$ python -q
>>> import numpy as np
>>> np.set_printoptions(precision=4, suppress=True, linewidth=100, legacy="1.25")
>>> rnd = lambda a: np.round(a, 4) + 0
>>> m1 = np.load("test8.npy")
>>> m1
array([[ 1,  1,  1],
       [-1,  1,  1],
       [-4,  6,  6]])
>>> # rank 2
>>> P = np.triu(np.array([[0, 0, -2], [-1, -2, 2], [-2, -2, 0]]), 1) + np.eye(3)
>>> other = P @ m1 @ np.linalg.inv(P)
>>> np.linalg.matrix_rank(other)
2
>>> Uu, sig, VT = np.linalg.svd(m1)
>>> rnd(sig)
array([9.573 , 1.5352, 0.    ])
>>> other = Uu[:, :2] @ np.diag(sig[:2]) @ VT[:2]
>>> rnd(np.linalg.norm(m1 - other) / np.linalg.norm(m1))
0.0
>>> np.linalg.matrix_rank(m1, rtol=0.05)
2
>>> r = np.linalg.matrix_rank(m1)
>>> r
2
>>> N = np.linalg.svd(m1)[2][r:].T
>>> rnd(N @ N.T)
array([[ 0. ,  0. ,  0. ],
       [ 0. ,  0.5, -0.5],
       [ 0. , -0.5,  0.5]])
>>> rnd(m1 @ N)
array([[0.],
       [0.],
       [0.]])
>>> X = np.array([[0, 1], [4, 4], [4, 0]])
>>> X[-1] = X[0] + -3 * X[1]
>>> X
array([[  0,   1],
       [  4,   4],
       [-12, -11]])
>>> x0 = np.array([2, 1])
>>> rhs = X @ x0
>>> rhs
array([  1,  12, -35])
>>> rnd(np.linalg.lstsq(X, rhs)[0])
array([2., 1.])
>>> rnd(np.linalg.solve(X.T @ X, X.T @ rhs))
array([2., 1.])
>>> rng = np.random.default_rng(99721)
>>> rhs = rhs + 0.1 * rng.normal(size=3)
>>> rnd(rhs)
array([  1.1936,  11.9256, -35.1003])
>>> b, *_ = np.linalg.lstsq(X, rhs)
>>> b.round()
array([2., 1.])
>>> rnd(np.linalg.norm(rhs - X @ b))
0.1559
>>> rnd(X.T @ (rhs - X @ b))
array([0., 0.])
>>> Uu, sig, VT = np.linalg.svd(X)
>>> np.argmax(sig[:-1] / (sig[1:] + 1e-6)) + 1
1
>>> other = Uu[:, :1] @ np.diag(sig[:1]) @ VT[:1]
>>> rnd(np.linalg.norm(X - other, 2)), rnd(sig[1])
(0.7693, 0.7693)
>>> rnd(np.linalg.norm(X - other) / np.linalg.norm(X))
0.0446
>>> np.linalg.matrix_rank(other)
1
